$ python -q
>>> import numpy as np
>>> np.set_printoptions(precision=1, suppress=True, linewidth=140, legacy="1.25")
>>> m1 = 4 * np.eye(3) + np.ones((3, 3))
>>> m1
array([[5., 1., 1.],
       [1., 5., 1.],
       [1., 1., 5.]])
>>> O, r_ = np.linalg.qr(m1)
>>> np.abs(np.diag(r_))
array([5.2, 4.7, 4.5])
>>> O
array([[-1. ,  0.2, -0.2],
       [-0.2, -1. , -0.2],
       [-0.2, -0.1,  1. ]])
>>> r_
array([[-5.2, -2.1, -2.1],
       [ 0. , -4.7, -1.4],
       [ 0. ,  0. ,  4.5]])
>>> np.round(O.T @ O, 1) + 0
array([[1., 0., 0.],
       [0., 1., 0.],
       [0., 0., 1.]])
>>> O @ r_
array([[5., 1., 1.],
       [1., 5., 1.],
       [1., 1., 5.]])
>>> round(float(abs(r_[0, 0])), 1), round(float(np.linalg.norm(m1[:, 0])), 1)
(5.2, 5.2)
>>> M2 = np.array([[6, 3, 2], [2, 5, 3]])
>>> mat = M2.T @ M2
>>> mat
array([[40, 28, 18],
       [28, 34, 21],
       [18, 21, 13]])
>>> # equal to its transpose
>>> (mat + mat.T) / 2
array([[40., 28., 18.],
       [28., 34., 21.],
       [18., 21., 13.]])
>>> np.allclose(mat, mat.T)
True
>>> (mat - mat.T) / 2
array([[0., 0., 0.],
       [0., 0., 0.],
       [0., 0., 0.]])
>>> np.round(np.sort(np.abs(np.linalg.eigvals(mat))), 1) + 0
array([ 0., 10., 77.])
>>> X = np.array([[3, 2, -3, -2, 1],
...     [0, -3, -3, 3, 1],
...     [0, 0, 1, 2, -2],
...     [0, 0, 0, 0, 1],
...     [0, 0, 0, 0, 2]])
>>> X
array([[ 3,  2, -3, -2,  1],
       [ 0, -3, -3,  3,  1],
       [ 0,  0,  1,  2, -2],
       [ 0,  0,  0,  0,  1],
       [ 0,  0,  0,  0,  2]])
>>> # triangular
>>> M2 = np.array([[1, 1], [-1, -1]])
>>> cent = np.kron(M2, m1)
>>> np.linalg.matrix_rank(cent)
3
>>> left, sigma, Vt = np.linalg.svd(X)
>>> V = Vt[:(sigma > 1e-8).sum()]
>>> rng = np.random.default_rng(1053)
>>> x = X[3] + -2 * X[1] + rng.integers(2) * np.eye(5)[2]
>>> x
array([ 0.,  6.,  6., -6., -1.])
>>> np.linalg.matrix_rank(np.vstack([X, x]))
4
>>> x = np.array([2, 0, -3, 2, 2])
>>> np.sign((X @ x).round(6))
array([ 1,  1, -1,  1,  1])
>>> np.einsum("ij,j->i", X, x)
array([13, 17, -3,  2,  4])
>>> np.round(np.linalg.norm(X, 2) / np.linalg.norm(X), 1)
0.7
>>> np.linalg.cond(X) > 100
True
>>> left, sigma, Vt = np.linalg.svd(X)
>>> np.argmax(sigma[:-1] / (sigma[1:] + 1e-6)) + 1
4
>>> M2 = left[:, :4] @ np.diag(sigma[:4]) @ Vt[:4]
>>> np.round(np.linalg.norm(X - M2, 2), 1), round(sigma[4], 1)
(0.0, 0.0)
>>> round(np.linalg.norm(X - M2) / np.linalg.norm(X), 1)
0.0
>>> np.linalg.matrix_rank(M2)
4
>>> M2.round(1) + 0
array([[ 3.,  2., -3., -2.,  1.],
       [ 0., -3., -3.,  3.,  1.],
       [ 0.,  0.,  1.,  2., -2.],
       [ 0.,  0.,  0.,  0.,  1.],
       [ 0.,  0.,  0.,  0.,  2.]])
>>> W0 = np.array([[15, 15, -45],
...     [6, 6, -18],
...     [6, 6, -18],
...     [-27, -27, 81],
...     [-9, -9, 27]])
>>> W0
array([[ 15,  15, -45],
       [  6,   6, -18],
       [  6,   6, -18],
       [-27, -27,  81],
       [ -9,  -9,  27]])
>>> # column 1 repeats column 0
>>> def softmax(z):
...     e = np.exp(z - z.max(axis=-1, keepdims=True))
...     return e / e.sum(axis=-1, keepdims=True)
... 
>>> softmax(10 * W0[3])
array([0., 0., 1.])
>>> S = W0 @ W0.T / np.sqrt(3)
>>> softmax(S)[3] @ W0
array([-27., -27.,  81.])
>>> np.round(softmax(S), 1) + 0
array([[1., 0., 0., 0., 0.],
       [1., 0., 0., 0., 0.],
       [1., 0., 0., 0., 0.],
       [0., 0., 0., 1., 0.],
       [0., 0., 0., 1., 0.]])
>>> np.linalg.cond(W0) > 100
True
>>> round(np.linalg.norm(W0, 2) / np.linalg.norm(W0), 1)
1.0
>>> rk = np.linalg.matrix_rank(W0)
>>> rk
1
>>> ns = np.linalg.svd(W0)[2][rk:].T
>>> np.linalg.matrix_rank(W0.T @ W0), np.linalg.matrix_rank(W0 @ W0.T)
(1, 1)
>>> [int(np.linalg.matrix_rank(W0[:i])) for i in range(1, len(W0) + 1)]
[1, 1, 1, 1, 1]
>>> [int(np.linalg.matrix_rank(W0[:, :j + 1])) for j in range(3)]
[1, 1, 1]
>>> np.allclose(W0 @ ns, 0)
True
